>>> import numpy as np
>>> import numpy.linalg as la
>>> np.set_printoptions(precision=2, suppress=True, linewidth=160, legacy="1.25")
>>> A = np.array([[2, 0, 2, 0], [0, 0, 0, 0], [1, 0, 0, 0], [0, 0, 0, 0]])
>>> print(A)
[[2 0 2 0]
 [0 0 0 0]
 [1 0 0 0]
 [0 0 0 0]]
>>> # 3 groups of indices that never mix
>>> print(np.abs(np.diag(la.qr(A)[1])) > 1e-9)
[ True False  True False]
>>> print(np.unique(A.round(6), axis=0).shape)
(3, 4)
>>> W1 = np.array([[0, 2, -3, 3, 1],
...     [-2, -2, 3, -1, 3],
...     [-2, -3, -1, 3, -3],
...     [0, 1, 2, -1, -2]])
>>> b = np.array([2, 5, 2, -3, 0])
>>> H = np.maximum(A @ W1 + b, 0)
>>> print((H > 0).astype(int))
[[0 1 0 1 0]
 [1 1 1 0 0]
 [1 1 0 0 1]
 [1 1 1 0 0]]
>>> print(H)
[[0 3 0 9 0]
 [2 5 2 0 0]
 [2 7 0 0 1]
 [2 5 2 0 0]]
>>> C = np.array([[-1, -9], [-8, 3], [8, 3], [-1, 1], [1, -1]])
>>> print((H @ C).round(6).argmax(axis=1))
[1 1 1 1]
>>> print(W1 @ C)
[[-42  -1]
 [ 46  17]
 [ 12  12]
 [  7  10]]
>>> U, s, vt = la.svd(A)
>>> print(s)
[2.92 0.68 0.   0.  ]
>>> print(np.argmax(s[:-1] / (s[1:] + 1e-6)) + 1)
2
>>> Y = U[:, :2] @ np.diag(s[:2]) @ vt[:2]
>>> print(np.round(la.norm(A - Y) / la.norm(A), 2))
0.0
>>> print(la.matrix_rank(Y))
2
>>> print(round(la.norm(A - Y, 2), 2), s[2])
0.0 0.0
>>> print(la.matrix_rank(A, rtol=0.05))
2
>>> print(Y.round(2) + 0)
[[2. 0. 2. 0.]
 [0. 0. 0. 0.]
 [1. 0. 0. 0.]
 [0. 0. 0. 0.]]
>>> X = np.diag(np.array([-2, 1, 1])) + 4 * np.eye(3, k=1) + 4 * np.eye(3, k=-1)
>>> print(X)
[[-2.  4.  0.]
 [ 4.  1.  4.]
 [ 0.  4.  1.]]
>>> # symmetric
>>> print(la.cond(X) > 100)
False
>>> print(la.matrix_rank(X, rtol=0.1))
2
>>> print(round(float(la.norm(X, 2) / la.norm(X)), 2))
0.73
>>> C2 = X.T @ X
>>> print((X @ X.T).shape)
(3, 3)
>>> print(np.trace(C2), (X ** 2).sum())
70.0 70.0
>>> print(np.allclose(C2, C2.T))
True
>>> print(np.diag(C2))
[20. 33. 17.]
>>> print(la.eigvalsh(C2)[::-1])
[37.29 32.55  0.16]
>>> print(la.matrix_rank(C2))
3
>>> print(np.round(la.norm(X[2] - X[0]), 2))
2.24
>>> print(la.norm(X, axis=1))
[4.47 5.74 4.12]
>>> print(np.round(la.norm(X) ** 2 / la.norm(X, 2) ** 2, 2))
1.88
>>> print(np.round(la.norm(X[2], 1), 2), round(la.norm(X[2], np.inf), 2))
5.0 4.0
>>> print(round(float(la.norm(X, 1)), 2), round(float(la.norm(X, np.inf)), 2))
9.0 9.0
>>> U, s, vt = la.svd(X)
>>> print(s)
[6.11 5.7  0.4 ]
>>> print(np.argmax(s[:-1] / (s[1:] + 1e-6)) + 1)
2
>>> Y = U[:, :2] @ np.diag(s[:2]) @ vt[:2]
>>> print(la.matrix_rank(X, rtol=0.05))
3
>>> print(round(la.norm(X - Y) / la.norm(X), 2))
0.05
